In [1]: import numpy as np

In [2]: np.set_printoptions(precision=3, suppress=True, linewidth=160)

In [3]: def tidy(a):
   ...:     return np.round(a, 3) + 0
   ...: 

In [4]: arr = np.load("block15.npy")

In [5]: print(arr)
[[ 1  1  2  3]
 [ 0  0  0  0]
 [-1 -1 -2 -3]
 [ 2  2  4  6]]

In [6]: x0 = np.array([-1, -1, -2, -3])

In [7]: h = np.maximum(arr @ x0, 0)

In [8]: print(np.maximum(arr @ (3 * x0), 0))
[ 0  0 45  0]

In [9]: arr.T @ h
Out[9]: array([-15, -15, -30, -45])

In [10]: np.maximum(arr @ x0, 0) - np.maximum(-arr @ x0, 0)
Out[10]: array([-15,   0,  15, -30])

In [11]: K = np.array([[0, 1, 0], [1, 0, 1], [0, 1, 0]])

In [12]: w, V = np.linalg.eigh(K)

In [13]: x0 = np.array([1, 6, 0])

In [14]: print(tidy(x0 @ K @ x0 / (x0 @ x0)), tidy(w[0]), tidy(w[-1]))
0.324 -1.414 1.414

In [15]: (np.sign(V[:, -1].round(6)) == np.sign(V[0, -1].round(6))).astype(int)
Out[15]: array([1, 1, 1])

In [16]: tidy(V * np.abs(w) @ V.T)
Out[16]: 
array([[0.707, 0.   , 0.707],
       [0.   , 1.414, 0.   ],
       [0.707, 0.   , 0.707]])

In [17]: print(tidy(V * np.maximum(w, 0) @ V.T))
[[0.354 0.5   0.354]
 [0.5   0.707 0.5  ]
 [0.354 0.5   0.354]]

In [18]: print(x0 @ K @ x0)
12

In [19]: other = np.array([[5, -1], [4, 3], [-4, -2]])

In [20]: other.T @ K.T
Out[20]: 
array([[ 4,  1,  4],
       [ 3, -3,  3]])

In [21]: K @ other
Out[21]: 
array([[ 4,  3],
       [ 1, -3],
       [ 4,  3]])

In [22]: np.einsum("ij,ij->i", K, K)
Out[22]: array([1, 2, 1])

In [23]: U, s, Vh = np.linalg.svd(K)

In [24]: tidy(s)
Out[24]: array([1.414, 1.414, 0.   ])

In [25]: np.argmax(s[:-1] / (s[1:] + 1e-6)) + 1
Out[25]: np.int64(2)

In [26]: other = U[:, :2] @ np.diag(s[:2]) @ Vh[:2]

In [27]: tidy(np.linalg.norm(K - other) / np.linalg.norm(K))
Out[27]: np.float64(0.0)

In [28]: other
Out[28]: 
array([[0., 1., 0.],
       [1., 0., 1.],
       [0., 1., 0.]])

In [29]: tidy(np.linalg.norm(K - other, 2)), s[2]
Out[29]: (np.float64(0.0), np.float64(0.0))

In [30]: tidy(np.linalg.norm(K, 2) / np.linalg.norm(K))
Out[30]: np.float64(0.707)

In [31]: np.linalg.matrix_rank(K, rtol=0.1)
Out[31]: np.int64(2)

In [32]: w, V = np.linalg.eigh(K)

In [33]: tidy(w)
Out[33]: array([-1.414,  0.   ,  1.414])

In [34]: w.sum(), np.trace(K)
Out[34]: (np.float64(0.0), np.int64(0))

In [35]: np.abs(V[:, -1]).round(6).argmax()
Out[35]: np.int64(1)

In [36]: tidy(V.T @ K @ V)
Out[36]: 
array([[-1.414,  0.   ,  0.   ],
       [ 0.   ,  0.   ,  0.   ],
       [ 0.   ,  0.   ,  1.414]])

In [37]: print(tidy(np.linalg.svd(K, compute_uv=False)))
[1.414 1.414 0.   ]

In [38]: (w > 1e-8).sum(), (w < -1e-8).sum()
Out[38]: (np.int64(1), np.int64(1))

In [39]: tidy(np.linalg.eigvalsh(K + 3 * np.eye(3)))
Out[39]: array([1.586, 3.   , 4.414])

In [40]: A = np.array([[0.0, 3.0, 0.0, 0.0],
    ...:     [3.0, 0.0, 3.0, 0.0],
    ...:     [0.0, 3.0, 3.0, 3.0],
    ...:     [0.0, 0.0, 3.0, -1.0]])

In [41]: A
Out[41]: 
array([[ 0.,  3.,  0.,  0.],
       [ 3.,  0.,  3.,  0.],
       [ 0.,  3.,  3.,  3.],
       [ 0.,  0.,  3., -1.]])

In [42]: O, r_ = np.linalg.qr(A)

In [43]: tidy(r_)
Out[43]: 
array([[-3.   ,  0.   , -3.   ,  0.   ],
       [ 0.   ,  4.243,  2.121,  2.121],
       [ 0.   ,  0.   , -3.674, -0.408],
       [ 0.   ,  0.   ,  0.   , -2.309]])

In [44]: tidy(O)
Out[44]: 
array([[ 0.   ,  0.707,  0.408,  0.577],
       [-1.   ,  0.   ,  0.   ,  0.   ],
       [ 0.   ,  0.707, -0.408, -0.577],
       [ 0.   ,  0.   , -0.816,  0.577]])

In [45]: tidy(O.T @ O)
Out[45]: 
array([[1., 0., 0., 0.],
       [0., 1., 0., 0.],
       [0., 0., 1., 0.],
       [0., 0., 0., 1.]])
